>>> import numpy as np
>>> import numpy.linalg as la
>>> np.set_printoptions(precision=3, suppress=True, linewidth=100)
>>> E = np.loadtxt("dump.csv", delimiter=",")
>>> E
array([[ 0.361,  0.473, -0.08 , -0.024],
       [ 0.473,  0.64 , -0.016,  0.08 ],
       [-0.08 , -0.016,  0.398,  0.483],
       [-0.024,  0.08 ,  0.483,  0.601]])
>>> W1 = np.array([[2, 1, 0, 0], [2, 2, 0, 0], [0, 0, 0, 2], [1, 1, 1, 0]])
>>> c = np.array([-5, 3, -8, -1])
>>> act = np.maximum(E @ W1 + c, 0)
>>> act
array([[0.   , 4.283, 0.   , 0.   ],
       [0.   , 4.833, 0.   , 0.   ],
       [0.   , 3.369, 0.   , 0.   ],
       [0.   , 3.737, 0.   , 0.   ]])
>>> la.matrix_rank(act)
np.int64(1)
>>> cent = np.array([[-1, 1], [-5, -2], [-9, 0], [6, -6]])
>>> (act @ cent).round(6).argmax(axis=1)
array([1, 1, 1, 1])
>>> act @ cent
array([[-21.414,  -8.566],
       [-24.167,  -9.667],
       [-16.847,  -6.739],
       [-18.684,  -7.473]])
>>> vec = np.array([-2, -2, -2, -2])
>>> np.eye(4) - E
array([[ 0.639, -0.473,  0.08 ,  0.024],
       [-0.473,  0.36 ,  0.016, -0.08 ],
       [ 0.08 ,  0.016,  0.602, -0.483],
       [ 0.024, -0.08 , -0.483,  0.399]])
>>> la.eigvalsh(2 * E - np.eye(4))
array([-1., -1.,  1.,  1.])
>>> E @ E @ vec
array([-1.459, -2.354, -1.568, -2.278])
>>> left, sv, Vt = la.svd(E, full_matrices=False)
>>> np.cumsum(sv ** 2) / np.sum(sv ** 2)
array([0.5, 1. , 1. , 1. ])
>>> np.round(left.T @ E @ Vt.T, 3) + 0
array([[1., 0., 0., 0.],
       [0., 1., 0., 0.],
       [0., 0., 0., 0.],
       [0., 0., 0., 0.]])
>>> sv.round(3) + 0
array([1., 1., 0., 0.])
>>> np.round(Vt @ Vt.T, 3) + 0
array([[1., 0., 0., 0.],
       [0., 1., 0., 0.],
       [0., 0., 1., 0.],
       [0., 0., 0., 1.]])
>>> left.shape, sv.shape, Vt.shape
((4, 4), (4,), (4, 4))
